$ python -q
>>> import numpy as np
>>> np.set_printoptions(precision=3, suppress=True, linewidth=160, legacy="1.25")
>>> mat = np.loadtxt("a.csv", delimiter=",")
>>> mat
array([[-1.706, -2.271, -1.524],
       [ 1.571, -1.036,  2.088],
       [-0.119, -3.438,  0.624],
       [-0.422,  1.461, -0.95 ],
       [-2.071,  2.689, -2.975],
       [ 0.072,  3.395, -0.607],
       [ 1.602, -1.098,  2.081],
       [ 3.142, -2.228,  4.263],
       [-1.22 , -3.703, -0.629],
       [-3.24 ,  2.131, -4.268],
       [-0.649, -1.852, -0.27 ],
       [-2.713,  0.753, -3.348],
       [-1.15 , -3.838, -0.678],
       [ 1.207,  0.419,  1.234],
       [ 1.06 , -3.002,  1.701],
       [ 0.037,  3.427, -0.554],
       [-1.073,  3.014, -1.754],
       [-2.082,  2.638, -3.077],
       [ 1.621, -1.053,  2.112],
       [-2.792,  0.75 , -3.311],
       [-2.279, -0.846, -2.429],
       [ 1.634, -1.147,  2.157],
       [ 2.19 ,  0.827,  2.439],
       [-0.107, -3.373,  0.636],
       [-0.524,  1.512, -0.843]])
>>> u = np.array([1, -2, -2])
>>> print(np.correlate(mat[8], mat[6], "full"))
[-2.539 -6.366  0.803 -5.242 -1.008]
>>> np.convolve(mat[8], u)
array([-1.22 , -1.263,  9.217,  8.664,  1.258])
>>> cen = mat - mat.mean(axis=0)
>>> evecs = np.linalg.svd(cen)[2][:2]
>>> out = cen - cen @ evecs.T @ evecs
>>> round(float(np.linalg.norm(out) / np.linalg.norm(cen)), 3)
0.015
>>> np.round(np.cov(cen @ evecs.T, rowvar=False), 3) + 0
array([[9.578, 0.   ],
       [0.   , 3.997]])
>>> np.diag(evecs.T @ evecs)
array([0.43 , 0.983, 0.587])
>>> D = np.linalg.norm(mat[:, None] - mat[None], axis=-1)
>>> D[12].round(6).argsort(kind="stable")[:4]
array([12,  8,  2, 23])
>>> D[:5, :5]
array([[0.   , 5.031, 2.915, 3.988, 5.181],
       [5.031, 0.   , 3.282, 4.409, 7.265],
       [2.915, 3.282, 0.   , 5.155, 7.369],
       [3.988, 4.409, 5.155, 0.   , 2.886],
       [5.181, 7.265, 7.369, 2.886, 0.   ]])
>>> print(np.linalg.matrix_rank(D ** 2))
5
>>> E = np.array([[0, 0, 1, 0], [0, 0, 0, 0], [1, 0, 0, 0], [0, 0, 0, 0]])
>>> # null space of dimension 2
>>> np.linalg.matrix_rank(E, rtol=0.1)
2
>>> [round(float(x), 3) for x in np.linalg.svd(E, compute_uv=False)[:3]]
[1.0, 1.0, 0.0]
>>> round(float(np.linalg.norm(E, 2) / np.linalg.norm(E)), 3)
0.707
>>> m1 = np.loadtxt("layer3.csv", delimiter=",")
>>> m1
array([[  1.061,  -0.212,   5.42 ],
       [ -5.52 ,  -0.058, -21.513],
       [ -1.671,  -4.434,  -6.107],
       [  4.422,   3.579,  27.144],
       [ -4.174,  -5.268, -17.85 ],
       [ -4.983,   1.719, -28.918],
       [ -4.272,   1.453, -24.39 ],
       [ -3.649,  -1.175, -23.406],
       [ -6.122,  -8.811, -31.923],
       [  2.412,  -0.246,  12.383],
       [  0.947,  -4.517,  -0.322],
       [  3.595,  -1.104,  18.867],
       [  8.39 ,   9.05 ,  36.729],
       [ -6.716,   0.963, -30.684],
       [  0.161,   0.804,  -3.365],
       [  3.143,  -1.777,  15.933],
       [ -0.365,  -4.534,   1.217],
       [ -5.006,  -5.575, -27.959],
       [  4.987,   5.081,  25.204],
       [ -2.185,  -1.077, -10.265],
       [ -4.454,   0.343, -24.545],
       [  8.386,  12.12 ,  39.692],
       [  0.581,   3.524,   1.767],
       [ -1.929,  -4.041,  -4.305],
       [ -3.837,  -5.321, -23.904]])
>>> # column 2 dominates
>>> x0 = np.array([-4, -2, -5])
>>> rhs = m1 @ x0
>>> print(np.round(np.linalg.pinv(m1) @ m1, 3) + 0)
[[1. 0. 0.]
 [0. 1. 0.]
 [0. 0. 1.]]
>>> np.linalg.solve(m1.T @ m1, m1.T @ rhs)
array([-4., -2., -5.])
>>> try:
...     np.linalg.solve(m1, rhs)
... except np.linalg.LinAlgError as e:
...     print(e)
... 
Last 2 dimensions of the array must be square
>>> rng = np.random.default_rng(193736)
>>> rhs = rhs + 0.05 * rng.normal(size=25)
>>> rhs
array([ -31.048,  129.778,   46.063, -160.52 ,  116.461,  161.079,  136.16 ,  133.943,  201.755,  -71.171,    6.881, -106.545, -235.223,  178.372,   14.546,
        -88.71 ,    4.49 ,  170.918, -156.064,   62.29 ,  139.864, -256.249,  -18.241,   37.398,  145.416])
>>> b, *_ = np.linalg.lstsq(m1, rhs)
>>> np.round(m1.T @ (rhs - m1 @ b), 3) + 0
array([0., 0., 0.])
>>> b
array([-4.021, -1.997, -4.996])
>>> feats = np.array([[-0.2, 1.0, 0.3],
...     [1.2, -0.4, -0.8],
...     [0.6, 0.4, -0.2],
...     [-1.3, 0.6, 1.0],
...     [0.0, -1.2, 0.6],
...     [0.0, -1.1, 1.5],
...     [2.8, 1.3, 0.3],
...     [0.4, 0.4, 1.0],
...     [1.5, -1.2, 1.4],
...     [1.9, -1.5, -1.1],
...     [0.5, -0.8, 2.2],
...     [0.6, -1.4, 2.2],
...     [0.8, 2.9, 0.6],
...     [-0.6, -0.3, -1.2],
...     [-0.3, -0.7, 0.5],
...     [0.5, -0.4, 0.7],
...     [-0.7, 0.6, 0.2],
...     [0.0, -1.4, -1.8],
...     [0.1, -0.2, -1.0],
...     [0.1, -0.5, 1.9],
...     [-0.5, 1.5, 1.3],
...     [0.6, 1.9, -1.6],
...     [-0.9, -1.1, 1.1],
...     [1.6, 0.1, -1.2],
...     [-1.8, -0.2, -1.7],
...     [1.5, -0.2, -1.3],
...     [-1.0, 0.7, -0.7]])
>>> feats[:, 0] = 2 * feats[:, 2] + 0.1 * rng.normal(size=27)
>>> feats
array([[ 0.436,  1.   ,  0.3  ],
       [-1.537, -0.4  , -0.8  ],
       [-0.526,  0.4  , -0.2  ],
       [ 2.004,  0.6  ,  1.   ],
       [ 1.134, -1.2  ,  0.6  ],
       [ 2.999, -1.1  ,  1.5  ],
       [ 0.648,  1.3  ,  0.3  ],
       [ 1.929,  0.4  ,  1.   ],
       [ 2.679, -1.2  ,  1.4  ],
       [-2.084, -1.5  , -1.1  ],
       [ 4.356, -0.8  ,  2.2  ],
       [ 4.411, -1.4  ,  2.2  ],
       [ 1.082,  2.9  ,  0.6  ],
       [-2.472, -0.3  , -1.2  ],
       [ 1.119, -0.7  ,  0.5  ],
       [ 1.683, -0.4  ,  0.7  ],
       [ 0.416,  0.6  ,  0.2  ],
       [-3.565, -1.4  , -1.8  ],
       [-2.024, -0.2  , -1.   ],
       [ 3.702, -0.5  ,  1.9  ],
       [ 2.535,  1.5  ,  1.3  ],
       [-3.156,  1.9  , -1.6  ],
       [ 2.027, -1.1  ,  1.1  ],
       [-2.478,  0.1  , -1.2  ],
       [-3.451, -0.2  , -1.7  ],
       [-2.641, -0.2  , -1.3  ],
       [-1.561,  0.7  , -0.7  ]])
>>> out = np.c_[feats[:, :1] @ np.array([[4]]), np.array([3, 1, 3, 3, 2, 0, 2, 2, 1, 3, 1, 1, 3, 1, 1, 2, 0, 1, 3, 2, 3, 0, 1, 0, 1, 0, 3])]
>>> out
array([[  1.745,   3.   ],
       [ -6.149,   1.   ],
       [ -2.105,   3.   ],
       [  8.018,   3.   ],
       [  4.536,   2.   ],
       [ 11.996,   0.   ],
       [  2.592,   2.   ],
       [  7.716,   2.   ],
       [ 10.716,   1.   ],
       [ -8.337,   3.   ],
       [ 17.424,   1.   ],
       [ 17.646,   1.   ],
       [  4.329,   3.   ],
       [ -9.886,   1.   ],
       [  4.477,   1.   ],
       [  6.733,   2.   ],
       [  1.662,   0.   ],
       [-14.262,   1.   ],
       [ -8.097,   3.   ],
       [ 14.809,   2.   ],
       [ 10.14 ,   3.   ],
       [-12.624,   0.   ],
       [  8.109,   1.   ],
       [ -9.91 ,   0.   ],
       [-13.804,   1.   ],
       [-10.565,   0.   ],
       [ -6.243,   3.   ]])
>>> np.round(np.linalg.lstsq(feats, out[:, 0])[0], 3) + 0
array([4., 0., 0.])
>>> proj = feats @ np.linalg.solve(feats.T @ feats, feats.T)
>>> print(np.allclose(proj @ proj, proj))
True
>>> labels = feats[:, 1] > np.median(feats[:, 1])
>>> u = feats[labels].mean(axis=0) - feats[~labels].mean(axis=0)
>>> print(u)
[-0.275  1.824 -0.109]
>>> print(labels.astype(int))
[1 0 1 1 0 0 1 1 0 0 0 0 1 0 0 0 1 0 0 0 1 1 0 1 0 0 1]
>>> gram = np.cov(feats, rowvar=False)
>>> np.argwhere(np.triu(np.abs(np.corrcoef(feats.T)) > 0.8, 1))
array([[0, 2]])
>>> np.linalg.eigvalsh(gram)[::-1]
array([7.678, 1.203, 0.002])
>>> feats.std(axis=0)
array([2.427, 1.086, 1.218])
>>> gram
array([[ 6.118, -0.336,  3.068],
       [-0.336,  1.224, -0.157],
       [ 3.068, -0.157,  1.541]])
>>> round(float(np.corrcoef(feats[:, 0], feats[:, 1])[0, 1]), 3)
-0.123
>>> np.argsort(-feats.std(axis=0).round(6), kind="stable")
array([0, 2, 1])
>>> u, v = feats[16], feats[11]
>>> np.round(u @ v, 3)
1.433
>>> print(round(float(u @ u), 3))
0.573
>>> pr = (u @ v) / (u @ u) * u
>>> np.outer(u, v)
array([[ 1.833, -0.582,  0.914],
       [ 2.647, -0.84 ,  1.32 ],
       [ 0.882, -0.28 ,  0.44 ]])
>>> out = np.array([[0, 2], [2, 2]])
>>> Z = np.array([[1]])
>>> X = np.block([[out, np.array([[-1], [1]])], [np.zeros((1, 2)), Z]])
>>> X
array([[ 0.,  2., -1.],
       [ 2.,  2.,  1.],
       [ 0.,  0.,  1.]])
>>> out = X + rng.integers(-2, 3, (3, 2)) @ rng.integers(-2, 3, (2, 3))
>>> out
array([[ 0., -4., -3.],
       [ 3.,  6.,  3.],
       [ 0., -3.,  0.]])
>>> np.abs(out - X).sum(axis=1)
array([8., 7., 4.])
>>> np.round(np.linalg.svd(out - X, compute_uv=False), 3) + 0
array([8.367, 1.   , 0.   ])
>>> np.linalg.matrix_rank(out - X, tol=1e-8)
2
>>> out - X
array([[ 0., -6., -2.],
       [ 1.,  4.,  2.],
       [ 0., -3., -1.]])
>>> x0 = np.array([-2, 1, 0])
>>> X @ (2 * x0)
array([ 4., -4.,  0.])
>>> X * x0
array([[-0.,  2., -0.],
       [-4.,  2.,  0.],
       [-0.,  0.,  0.]])
>>> np.sign((X @ x0).round(6))
array([ 1., -1.,  0.])
>>> np.poly(E)
array([ 1.,  0., -1.,  0.,  0.])
>>> np.linalg.eigvals(E)
array([ 1., -1.,  0.,  0.])
>>> round(float(np.linalg.eigvals(X).sum().real), 3)
3.0
>>> np.kron(np.eye(2, dtype=int), X)
array([[ 0.,  2., -1.,  0.,  0., -0.],
       [ 2.,  2.,  1.,  0.,  0.,  0.],
       [ 0.,  0.,  1.,  0.,  0.,  0.],
       [ 0.,  0., -0.,  0.,  2., -1.],
       [ 0.,  0.,  0.,  2.,  2.,  1.],
       [ 0.,  0.,  0.,  0.,  0.,  1.]])
>>> np.round(np.linalg.det(X[::-1]), 3)
4.0
>>> labels = rng.permutation(3)
>>> out = X[:, labels] * rng.choice([-1, 1], 3)
>>> out
array([[-1., -2., -0.],
       [ 1., -2., -2.],
       [ 1., -0., -0.]])
>>> left, _, VT = np.linalg.svd(X.T @ out)
>>> np.round(np.linalg.lstsq(X, out)[0], 3) + 0
array([[ 0.,  0., -1.],
       [ 0., -1.,  0.],
       [ 1.,  0.,  0.]])
>>> np.round(left @ VT, 3) + 0
array([[ 0.,  0., -1.],
       [ 0., -1.,  0.],
       [ 1.,  0.,  0.]])
>>> K = np.array([[4, 4, 4], [4, 8, 8], [4, 8, 12]])
>>> # symmetric
>>> gram = np.cov(mat, rowvar=False)
>>> gram
array([[ 3.011, -1.099,  3.757],
       [-1.099,  5.656, -2.439],
       [ 3.757, -2.439,  4.911]])
>>> np.corrcoef(mat.T)
array([[ 1.   , -0.266,  0.977],
       [-0.266,  1.   , -0.463],
       [ 0.977, -0.463,  1.   ]])
>>> out = K + rng.integers(-2, 3, (3, 1)) @ rng.integers(-2, 3, (1, 3))
>>> print(out)
[[ 2  3  2]
 [ 4  8  8]
 [ 2  7 10]]
>>> print(out - K)
[[-2 -1 -2]
 [ 0  0  0]
 [-2 -1 -2]]
>>> np.round(np.linalg.norm(out, "nuc"), 3)
20.095
>>> round(float(np.linalg.norm(out[0], 1)), 3), np.round(np.linalg.norm(out[0], np.inf), 3)
(7.0, 3.0)
>>> np.linalg.norm(out, axis=1).argmax()
2
>>> round(np.linalg.norm(out, 2), 3)
17.534
>>> np.linalg.norm(out, axis=1)
array([ 4.123, 12.   , 12.369])
>>> out[0] @ out[1]
48
>>> round(np.linalg.norm(out[0] - out[1]), 3)
8.062
>>> x0 = np.array([2, -1, -3])
>>> h1 = np.maximum(K @ x0, 0)
>>> K * (h1 > 1e-9)[:, None]
array([[0, 0, 0],
       [0, 0, 0],
       [0, 0, 0]])
>>> print(K.T @ h1)
[0 0 0]
>>> M = np.load("data.npy")
>>> M
array([[ 3.6, -0.3],
       [ 3.3, -1.1],
       [ 2.4,  0.6],
       [-2.1, -0.4]])
>>> # column 0 dominates
>>> proj = M @ np.linalg.solve(M.T @ M, M.T)
>>> np.diag(proj)
array([0.382, 0.774, 0.531, 0.313])
>>> print(proj)
[[ 0.382  0.372  0.234 -0.208]
 [ 0.372  0.774 -0.172  0.085]
 [ 0.234 -0.172  0.531 -0.406]
 [-0.208  0.085 -0.406  0.313]]
>>> np.round((np.eye(4) - proj) @ M, 3) + 0
array([[0., 0.],
       [0., 0.],
       [0., 0.],
       [0., 0.]])
>>> np.linalg.matrix_rank(np.eye(4) - proj)
2
>>> M @ M
Traceback (most recent call last):
  File "<python-input-112>", line 1, in <module>
    M @ M
    ~~^~~
ValueError: matmul: Input operand 1 has a mismatch in its core dimension 0, with gufunc signature (n?,k),(k,m?)->(n?,m?) (size 4 is different from 2)
>>> gram = M.T @ M
>>> np.diag(gram)
array([34.02,  1.82])
>>> print(np.linalg.matrix_rank(gram))
2
